$ python3 -q
>>> import numpy as np
>>> np.set_printoptions(precision=1, suppress=True, linewidth=160, legacy="1.25")
>>> def tidy(a):
...     return np.round(a, 1) + 0
... 
>>> out = np.array([[3, 2, 3, 2], [0, 1, 3, 3], [2, 1, 2, 3], [2, 1, 0, 2]])
>>> M = np.tril(out)
>>> print(M)
[[3 0 0 0]
 [0 1 0 0]
 [2 1 2 0]
 [2 1 0 2]]
>>> # triangular, det is the product of the diagonal
>>> x = np.array([-2, -2, 1, -1])
>>> np.linalg.norm(M @ x) <= np.linalg.norm(M, 2) * np.linalg.norm(x) + 1e-9
True
>>> M @ np.eye(4)[1]
array([0., 1., 1., 1.])
>>> print((M * x).sum(axis=1))
[-6 -2 -4 -8]
>>> print(M @ np.ones(4))
[3. 1. 5. 5.]
>>> print(np.sign((M @ x).round(6)))
[-1 -1 -1 -1]
>>> M @ x
array([-6, -2, -4, -8])
>>> out = np.linalg.inv(M)
>>> tidy(np.linalg.det(M) * np.linalg.det(out))
1.0
>>> m1 = np.array([[-3, 0, -1], [2, 4, -3], [-5, -4, -2], [1, -1, 3]])
>>> m1[:, 0] = -3 * m1[:, 1]
>>> m1
array([[  0,   0,  -1],
       [-12,   4,  -3],
       [ 12,  -4,  -2],
       [  3,  -1,   3]])
>>> tidy(np.trace(np.linalg.pinv(m1) @ m1))
2.0
>>> np.linalg.lstsq(m1[:-1].T, m1[-1])[2]
2
>>> np.unique(m1.round(6), axis=0).shape
(4, 3)
>>> np.abs(np.diag(np.linalg.qr(m1)[1])) > 1e-9
array([ True, False,  True])
>>> tidy(m1 @ np.linalg.pinv(m1) @ m1)
array([[  0.,   0.,  -1.],
       [-12.,   4.,  -3.],
       [ 12.,  -4.,  -2.],
       [  3.,  -1.,   3.]])
>>> tidy(np.linalg.norm(m1, "nuc"))
22.8
>>> tidy(np.linalg.norm(m1, axis=1))
array([ 1. , 13. , 12.8,  4.4])
>>> tidy(np.linalg.norm(m1) ** 2 / np.linalg.norm(m1, 2) ** 2)
1.1
>>> print(tidy(np.linalg.norm(m1, 2)))
18.2
>>> tidy(np.linalg.norm(m1[1], 1)), tidy(np.linalg.norm(m1[1], np.inf))
(19.0, 12.0)
>>> np.linalg.norm(m1, axis=1).argmax()
1
>>> mat = np.load("case17.npy")
>>> print(tidy(mat))
[[ 0.4 -0.1  0.4 -0.2]
 [-0.1  0.  -0.1  0. ]
 [ 0.4 -0.1  0.4 -0.2]
 [-0.2  0.  -0.2  0.2]]
>>> Uu, sig, Vh = np.linalg.svd(mat)
>>> tidy(sig)
array([1., 0., 0., 0.])
>>> out = Uu[:, :1] @ np.diag(sig[:1]) @ Vh[:1]
>>> np.linalg.matrix_rank(out)
1
>>> tidy(np.linalg.norm(mat - out) / np.linalg.norm(mat))
0.0
>>> tidy(np.linalg.norm(mat - out, 2)), tidy(sig[1])
(0.0, 0.0)
>>> tidy(np.abs(mat - out).max())
0.0
>>> np.linalg.matrix_rank(mat, rtol=0.05)
1
>>> X = np.array([[4, -4, -20], [3, 5, 25], [4, 1, 5]])
>>> # column 2 is much longer than the rest
>>> out = M / np.linalg.norm(M, axis=1, keepdims=True)
>>> cov = out @ out.T
>>> print(tidy(np.degrees(np.arccos(np.clip(cov[1, 3], -1, 1)))))
70.5
>>> print(tidy(cov))
[[1.  0.  0.7 0.7]
 [0.  1.  0.3 0.3]
 [0.7 0.3 1.  0.6]
 [0.7 0.3 0.6 1. ]]
>>> out = np.array([[2, 2, 1], [2, 0, 1], [1, 0, 0]])
>>> feats = np.triu(out, 1)
>>> feats
array([[0, 2, 1],
       [0, 0, 1],
       [0, 0, 0]])
>>> t3 = np.stack([X, -1 * X, X[::-1]])
>>> t3.shape
(3, 3, 3)
>>> np.linalg.matrix_rank(t3)
array([2, 2, 2])
>>> t3.sum(axis=0)
array([[  4,   1,   5],
       [  3,   5,  25],
       [  4,  -4, -20]])
>>> print((t3 @ X.T).shape)
(3, 3, 3)
>>> np.linalg.matrix_rank(t3.reshape(3, -1))
2
>>> np.linalg.lstsq(feats[:-1].T, feats[-1])[2]
2
>>> tidy(feats @ np.linalg.pinv(feats) @ feats)
array([[0., 2., 1.],
       [0., 0., 1.],
       [0., 0., 0.]])
>>> tidy(np.trace(np.linalg.pinv(feats) @ feats))
2.0
>>> np.unique(feats.round(6), axis=0).shape
(3, 3)
>>> np.allclose(feats[:-1].T @ np.linalg.lstsq(feats[:-1].T, feats[-1])[0], feats[-1])
True
>>> [int(np.linalg.matrix_rank(np.linalg.matrix_power(feats, p))) for p in range(1, 4)]
[2, 1, 0]
>>> out = X / np.linalg.norm(X, axis=1, keepdims=True)
>>> cov = out @ out.T
>>> tidy(np.degrees(np.arccos(np.clip(cov[2, 0], -1, 1))))
130.8
>>> np.argwhere(np.triu(np.abs(cov) > 0.95, 1))
array([[0, 1]])
>>> (np.abs(cov) > 0.9).astype(int)
array([[1, 1, 0],
       [1, 1, 0],
       [0, 0, 1]])
>>> C = np.array([[1.3, -1.2, 0.3]])
>>> rng = np.random.default_rng(405)
>>> arr = np.array([[1],
...     [0],
...     [3],
...     [2],
...     [1],
...     [3],
...     [-2],
...     [1],
...     [1],
...     [1],
...     [-1],
...     [1],
...     [2],
...     [2],
...     [3],
...     [3],
...     [1],
...     [2],
...     [1],
...     [-2],
...     [2],
...     [1],
...     [2],
...     [2]]) @ C + 0.3 * rng.normal(size=(24, 3))
>>> print(tidy(arr))
[[ 1.3 -0.5  0. ]
 [ 0.  -0.5 -0.4]
 [ 3.6 -3.6  1.3]
 [ 2.6 -2.   0.6]
 [ 1.6 -0.5  0.8]
 [ 4.4 -3.7  0.8]
 [-2.1  2.8 -0.6]
 [ 1.6 -1.7  0.4]
 [ 1.4 -0.9 -0.2]
 [ 1.4 -1.6  0.3]
 [-1.4  1.2 -0.1]
 [ 1.3 -1.4  0.6]
 [ 1.7 -2.6  0.2]
 [ 2.4 -2.5  0. ]
 [ 4.  -3.8  1. ]
 [ 3.8 -3.5  1. ]
 [ 1.  -0.9  0.1]
 [ 2.4 -1.6  0.8]
 [ 1.4 -1.3  0.2]
 [-2.4  2.9 -0.6]
 [ 2.7 -2.6  0.5]
 [ 1.2 -1.1  0.3]
 [ 2.5 -2.5  0.6]
 [ 2.5 -2.1  0.7]]
>>> Xc = (arr - arr.mean(axis=0)) / arr.std(axis=0)
>>> tidy(Xc.std(axis=0))
array([1., 1., 1.])
>>> beta = np.linalg.lstsq(np.delete(Xc, 0, axis=1), Xc[:, 0])[0]
>>> np.abs(beta).argmax()
0
>>> tidy(1 - np.var(Xc[:, 0] - np.delete(Xc, 0, axis=1) @ beta))
0.9
>>> tidy(beta)
array([-0.8,  0.2])
>>> Xc = arr - arr.mean(axis=0)
>>> Uu, sig, Vh = np.linalg.svd(Xc, full_matrices=False)
>>> tidy(Xc.mean(axis=0))
array([0., 0., 0.])
>>> np.abs(Vh[0]).argmax()
1
>>> print(tidy(np.abs(Vh[-1])))
[0.5 0.3 0.8]
>>> print(tidy(sig))
[12.   1.7  1.1]
>>> tidy(sig ** 2 / (sig ** 2).sum())
array([1., 0., 0.])
>>> out = arr / np.sqrt((arr ** 2).mean(axis=1, keepdims=True))
>>> tidy(arr - arr.mean(axis=1, keepdims=True))
array([[ 1.1, -0.8, -0.3],
       [ 0.3, -0.2, -0.1],
       [ 3.2, -4.1,  0.9],
       [ 2.2, -2.4,  0.2],
       [ 1. , -1.2,  0.2],
       [ 3.9, -4.2,  0.3],
       [-2.1,  2.7, -0.6],
       [ 1.5, -1.8,  0.3],
       [ 1.3, -1. , -0.3],
       [ 1.4, -1.6,  0.3],
       [-1.3,  1.3,  0. ],
       [ 1.1, -1.5,  0.4],
       [ 1.9, -2.4,  0.4],
       [ 2.4, -2.5,  0.1],
       [ 3.6, -4.2,  0.6],
       [ 3.4, -4. ,  0.5],
       [ 1. , -1. ,  0. ],
       [ 1.8, -2.1,  0.3],
       [ 1.3, -1.4,  0.1],
       [-2.4,  3. , -0.6],
       [ 2.5, -2.8,  0.3],
       [ 1.1, -1.2,  0.2],
       [ 2.3, -2.7,  0.4],
       [ 2.1, -2.5,  0.4]])
>>> np.linalg.matrix_rank(out) == np.linalg.matrix_rank(arr)
True
>>> x = np.array([2, 0, 2])
>>> a = np.maximum(arr @ x, 0)
>>> print(tidy(np.maximum(arr @ x, 0) - np.maximum(-arr @ x, 0)))
[ 2.7 -0.8  9.8  6.5  4.8 10.3 -5.3  4.1  2.3  3.3 -2.9  3.7  3.7  4.9  9.9  9.6  2.4  6.3  3.3 -6.   6.5  3.   6.3  6.3]
>>> cov = arr.T @ arr
>>> tidy(np.linalg.eigvalsh(cov)[::-1])
array([258.5,   3.1,   1.4])
>>> np.allclose(cov, cov.T)
True
>>> print(tidy(cov))
[[ 132.3 -124.2   30.7]
 [-124.2  122.   -28.5]
 [  30.7  -28.5    8.7]]
>>> np.linalg.matrix_rank(cov)
3
>>> tidy(np.trace(cov)), tidy((arr ** 2).sum())
(263.0, 263.0)
>>> print(tidy(np.diag(cov)))
[132.3 122.    8.7]
>>> J = np.array([[2, 1, 1, -2], [2, -1, -2, 1], [-2, -2, 1, -2]])
>>> J[2] = J[1]
>>> J
array([[ 2,  1,  1, -2],
       [ 2, -1, -2,  1],
       [ 2, -1, -2,  1]])
>>> np.linalg.cond(J) > 100
True
>>> np.linalg.matrix_rank(J, rtol=0.1)
2
>>> np.argsort(-np.linalg.norm(J, axis=0).round(6), kind="stable")[:3]
array([0, 2, 3])
>>> Uu, sig, Vh = np.linalg.svd(J)
>>> vecs = Vh[:(sig > 1e-8).sum()]
>>> x = J[0] + 2 * J[1] + rng.integers(2) * np.eye(4)[2]
>>> x
array([ 6., -1., -3.,  0.])
>>> np.linalg.matrix_rank(np.vstack([J, x]))
2
>>> np.allclose(vecs.T @ vecs @ x, x)
True
>>> tidy(vecs.T @ vecs)
array([[ 0.9,  0. , -0.2, -0.2],
       [ 0. ,  0.2,  0.3, -0.3],
       [-0.2,  0.3,  0.5, -0.4],
       [-0.2, -0.3, -0.4,  0.5]])
>>> tidy(np.diag(vecs.T @ vecs))
array([0.9, 0.2, 0.5, 0.5])
>>> x = np.array([3, 0, 3, 3])
>>> a = np.maximum(J @ x, 0)
>>> a
array([3, 3, 3])
>>> np.flatnonzero(a > 1e-9)
array([0, 1, 2])
>>> print(J * (a > 1e-9)[:, None])
[[ 2  1  1 -2]
 [ 2 -1 -2  1]
 [ 2 -1 -2  1]]
>>> tidy(np.tanh(J @ x))
array([1., 1., 1.])
>>> rank = np.linalg.matrix_rank(J)
>>> rank
2
>>> ns = np.linalg.svd(J)[2][rank:].T
>>> ns.shape
(4, 2)
>>> tidy(J @ ns)
array([[0., 0.],
       [0., 0.],
       [0., 0.]])
>>> [int(np.linalg.matrix_rank(J[:, :j + 1])) for j in range(4)]
[1, 2, 2, 2]
>>> J.ravel(order="F")
array([ 2,  2,  2,  1, -1, -1,  1, -2, -2, -2,  1,  1])
>>> print(J.reshape(-1, 2))
[[ 2  1]
 [ 1 -2]
 [ 2 -1]
 [-2  1]
 [ 2 -1]
 [-2  1]]
>>> t3 = J.reshape(3, 2, -1)
>>> t3.sum(axis=1)
array([[ 3, -1],
       [ 0,  0],
       [ 0,  0]])
>>> t3.shape
(3, 2, 2)
>>> t3[:, 0]
array([[ 2,  1],
       [ 2, -1],
       [ 2, -1]])
>>> np.einsum("ihd,jhd->hij", t3, t3).shape
(2, 3, 3)
>>> print(np.einsum("ihd,ihd->ih", t3, t3))
[[5 5]
 [5 5]
 [5 5]]
>>> A = np.load("data.npy")
>>> A
array([[1, 1, 0],
       [1, 2, 0],
       [1, 1, 0],
       [2, 1, 1]])
>>> q, r_ = np.linalg.qr(A)
>>> print(tidy(np.trace(q @ q.T)))
3.0
>>> tidy(np.abs(np.diag(r_)))
array([2.6, 1.4, 0.4])
>>> rank = np.linalg.matrix_rank(X)
>>> rank
2
>>> ns = np.linalg.svd(X)[2][rank:].T
>>> tidy(ns @ ns.T)
array([[ 0. ,  0. ,  0. ],
       [ 0. ,  1. , -0.2],
       [ 0. , -0.2,  0. ]])
>>> np.linalg.matrix_rank(X.T @ X), np.linalg.matrix_rank(X @ X.T)
(2, 2)
>>> [int(np.linalg.matrix_rank(np.delete(X, i, axis=0))) for i in range(3)]
[2, 2, 2]
>>> [int(np.linalg.matrix_rank(X[:i])) for i in range(1, len(X) + 1)]
[1, 2, 2]
>>> tidy(ns[:, 0] / ns[np.abs(ns[:, 0]).round(6).argmax(), 0])
array([ 0. ,  1. , -0.2])
